% python3 -q
>>> import numpy as np
>>> import numpy.linalg as la
>>> np.set_printoptions(precision=2, suppress=True, linewidth=100, legacy="1.25")
>>> A = np.load("arr.npy")
>>> A
array([[  0.73,   9.46,   0.12,  -0.01,  -0.2 ,   0.06,  -0.63,   6.6 ],
       [ -0.18,   3.97,   0.04,  -0.02,  -0.47,   0.19,   1.33,   7.94],
       [  0.25, -15.88,  -0.33,  -0.13,   0.06,   0.85,   1.26,   5.14],
       [  0.43, -12.39,  -0.25,   0.15,   0.62,  -0.49,  -2.06,  -6.08],
       [  0.13,  -6.77,  -0.12,   0.05,  -0.08,   0.65,  -2.95,  -1.54],
       [ -0.36, -12.83,   0.16,  -0.07,  -1.67,  -0.23,  -2.35,   6.35],
       [  0.41,  14.42,   0.06,   0.  ,   0.17,   0.54,   2.97,  -1.13],
       [  0.3 ,   1.3 ,   0.09,   0.04,   0.24,   1.2 ,   0.53,   4.74],
       [  0.34,  -8.58,   0.02,   0.16,  -0.69,  -0.43,  -4.68,   3.57],
       [  0.  ,  -3.22,   0.02,  -0.11,  -0.06,  -0.39,   3.44,   5.85],
       [  0.58,   6.08,  -0.02,  -0.06,   0.66,   1.62,   0.04, -10.33],
       [  0.  , -22.02,   0.  ,   0.  ,   0.28,   1.47,  -1.81,   6.13],
       [ -0.02, -18.56,   0.05,   0.  ,  -0.92,  -2.35,  -0.73,  -3.21],
       [ -0.63, -13.17,  -0.12,  -0.07,   0.86,   0.91,   7.78,   4.54],
       [  0.11, -11.87,   0.14,   0.08,  -0.94,   1.77,  -0.67,   1.52],
       [  0.93,  -4.83,   0.09,  -0.05,   0.72,   0.77,   2.85,  -0.7 ],
       [ -0.08, -21.72,  -0.27,   0.07,  -0.61,  -0.39,  -0.85,   0.27],
       [ -0.2 , -12.06,  -0.01,  -0.15,   0.04,   3.08,  -0.16,  -0.52],
       [  0.01,  13.4 ,   0.14,  -0.03,   0.91,   0.01,  -0.64,  -0.74],
       [ -0.1 ,  -1.19,  -0.16,   0.09,   1.11,  -0.07,   0.34,   2.24],
       [ -0.21,  10.47,   0.31,   0.02,   0.12,   1.37,   3.03,   8.67],
       [  0.32,  -1.85,  -0.34,  -0.09,  -0.33,  -0.55,  -2.51,   2.7 ],
       [  0.01,  -1.54,  -0.34,  -0.03,   0.5 ,  -0.86,   0.06,  -3.96],
       [  0.04,  11.29,   0.13,  -0.02,  -0.41,   1.44,  -2.24,   2.13],
       [ -0.3 ,  -0.24,  -0.07,   0.06,  -0.08,   0.9 ,   1.  ,  -4.34],
       [  0.21,   0.77,  -0.08,   0.08,   0.21,   0.42,  -1.9 ,   3.99],
       [ -0.18,   6.75,  -0.17,   0.02,  -0.28,  -0.01,   5.27,  11.15],
       [ -0.39,  14.38,  -0.19,  -0.09,   0.98,   1.68,  -0.59,  -5.06],
       [  0.05,  -3.3 ,  -0.19,  -0.01,   0.12,  -1.61,   1.17,  -0.21],
       [ -0.85,  19.85,   0.07,  -0.07,  -0.55,   1.88,  -0.84,  -6.59],
       [ -0.77,  -2.27,  -0.26,  -0.07,  -1.08,  -0.79,  -4.24,   6.12],
       [ -0.2 ,  17.16,  -0.05,   0.07,   0.64,   1.53,   0.3 ,   1.68],
       [  0.21,   5.99,   0.2 ,  -0.04,   0.68,   0.6 ,   1.72,   1.15],
       [ -0.19, -14.19,  -0.32,   0.03,  -0.98,   1.62,   0.92,   6.35],
       [  0.61,   0.13,   0.39,   0.  ,  -0.26,   2.23,   1.06,   4.74]])
>>> Ac = (A - A.mean(axis=0)) / A.std(axis=0)
>>> np.argwhere(np.abs(Ac) > 2)
array([[ 3,  3],
       [ 5,  4],
       [ 8,  3],
       [10,  7],
       [12,  5],
       [13,  6],
       [15,  0],
       [17,  5],
       [26,  6],
       [29,  0],
       [30,  0],
       [34,  2]])
>>> Ac.std(axis=0)
array([1., 1., 1., 1., 1., 1., 1., 1.])
>>> beta = la.lstsq(np.delete(Ac, 0, axis=1), Ac[:, 0])[0]
>>> print(np.abs(beta).argmax())
3
>>> beta.round(2) + 0
array([-0.24,  0.39,  0.12,  0.42, -0.14, -0.16,  0.  ])
>>> print(round(float(1 - np.var(Ac[:, 0] - np.delete(Ac, 0, axis=1) @ beta)), 2))
0.23
